>>> import numpy as np
>>> np.set_printoptions(suppress=True, linewidth=200)
>>> arr = np.array([[1, 0, 0, 0, 0],
...     [2, 1, 0, 0, 0],
...     [1, 1, 2, 0, 0],
...     [1, 0, 2, 0, 0],
...     [0, 1, 1, 1, 2]])
>>> # null space of dimension 1
>>> np.round(arr @ np.linalg.pinv(arr) @ arr, 1) + 0
array([[1., 0., 0., 0., 0.],
       [2., 1., 0., 0., 0.],
       [1., 1., 2., 0., 0.],
       [1., 0., 2., 0., 0.],
       [0., 1., 1., 1., 2.]])
>>> C2 = arr.T @ arr
>>> C2
array([[7, 3, 4, 0, 0],
       [3, 3, 3, 1, 2],
       [4, 3, 9, 1, 2],
       [0, 1, 1, 1, 2],
       [0, 2, 2, 2, 4]])
>>> np.linalg.matrix_rank(C2)
np.int64(4)
>>> np.round(np.linalg.svd(arr, compute_uv=False) ** 2, 1) + 0
array([14.4,  5.7,  3.4,  0.5,  0. ])
>>> np.allclose(C2, C2.T)
True
>>> left, s, VT = np.linalg.svd(arr, full_matrices=False)
>>> np.round(VT @ VT.T, 1) + 0
array([[1., 0., 0., 0., 0.],
       [0., 1., 0., 0., 0.],
       [0., 0., 1., 0., 0.],
       [0., 0., 0., 1., 0.],
       [0., 0., 0., 0., 1.]])
>>> np.round(left.T @ left, 1) + 0
array([[1., 0., 0., 0., 0.],
       [0., 1., 0., 0., 0.],
       [0., 0., 1., 0., 0.],
       [0., 0., 0., 1., 0.],
       [0., 0., 0., 0., 1.]])
>>> np.round(left.T @ arr @ VT.T, 1) + 0
array([[3.8, 0. , 0. , 0. , 0. ],
       [0. , 2.4, 0. , 0. , 0. ],
       [0. , 0. , 1.8, 0. , 0. ],
       [0. , 0. , 0. , 0.7, 0. ],
       [0. , 0. , 0. , 0. , 0. ]])
>>> np.abs(left[:, 0]).round(6).argmax()
np.int64(2)
>>> s.round(1) + 0
array([3.8, 2.4, 1.8, 0.7, 0. ])
>>> np.round(np.abs(VT[0]), 1)
array([0.5, 0.4, 0.7, 0.1, 0.2])
>>> left, s, VT = np.linalg.svd(arr)
>>> np.argmax(s[:-1] / (s[1:] + 1e-6)) + 1
np.int64(4)
>>> Y = left[:, :4] @ np.diag(s[:4]) @ VT[:4]
>>> round(float(np.abs(arr - Y).max()), 1)
0.0
>>> np.linalg.matrix_rank(arr, rtol=0.05)
np.int64(4)
>>> Y.round(1) + 0
array([[1., 0., 0., 0., 0.],
       [2., 1., 0., 0., 0.],
       [1., 1., 2., 0., 0.],
       [1., 0., 2., 0., 0.],
       [0., 1., 1., 1., 2.]])
>>> round(np.linalg.norm(arr - Y, 2), 1), np.round(s[4], 1)
(np.float64(0.0), np.float64(0.0))
>>> F = np.loadtxt("a.csv", delimiter=",")
>>> F
array([[0., 0., 0., 0., 0., 0., 0., 0., 0., 0., 3., 2., 0.],
       [0., 0., 0., 0., 0., 0., 0., 0., 0., 0., 5., 3., 7.],
       [0., 0., 0., 0., 0., 0., 0., 0., 0., 0., 2., 1., 1.],
       [0., 0., 0., 0., 0., 0., 0., 0., 0., 0., 7., 8., 0.],
       [0., 0., 0., 0., 0., 0., 0., 0., 0., 0., 5., 0., 6.],
       [0., 0., 0., 0., 0., 0., 0., 0., 0., 0., 0., 9., 4.],
       [0., 0., 0., 0., 0., 0., 0., 0., 0., 0., 0., 9., 1.],
       [0., 0., 0., 0., 0., 0., 0., 0., 0., 0., 1., 3., 7.],
       [0., 0., 0., 0., 0., 0., 0., 0., 0., 0., 4., 4., 7.],
       [0., 0., 0., 0., 0., 0., 0., 0., 0., 0., 4., 3., 7.],
       [3., 5., 2., 7., 5., 0., 0., 1., 4., 4., 0., 0., 0.],
       [2., 3., 1., 8., 0., 9., 9., 3., 4., 3., 0., 0., 0.],
       [0., 7., 1., 0., 6., 4., 1., 7., 7., 7., 0., 0., 0.]])
>>> left, s, VT = np.linalg.svd(F)
>>> evecs = VT[:(s > 1e-8).sum()]
>>> rng = np.random.default_rng(535750)
>>> x0 = F[0] + 3 * F[2] + rng.integers(2) * np.eye(13)[7]
>>> x0
array([0., 0., 0., 0., 0., 0., 0., 0., 0., 0., 9., 5., 3.])
>>> np.round(np.linalg.norm(x0 - evecs.T @ evecs @ x0), 1)
np.float64(0.0)
>>> np.round(np.diag(evecs.T @ evecs), 1) + 0
array([0.1, 0.2, 0. , 0.7, 0.3, 0.5, 0.4, 0.3, 0.2, 0.2, 1. , 1. , 1. ])
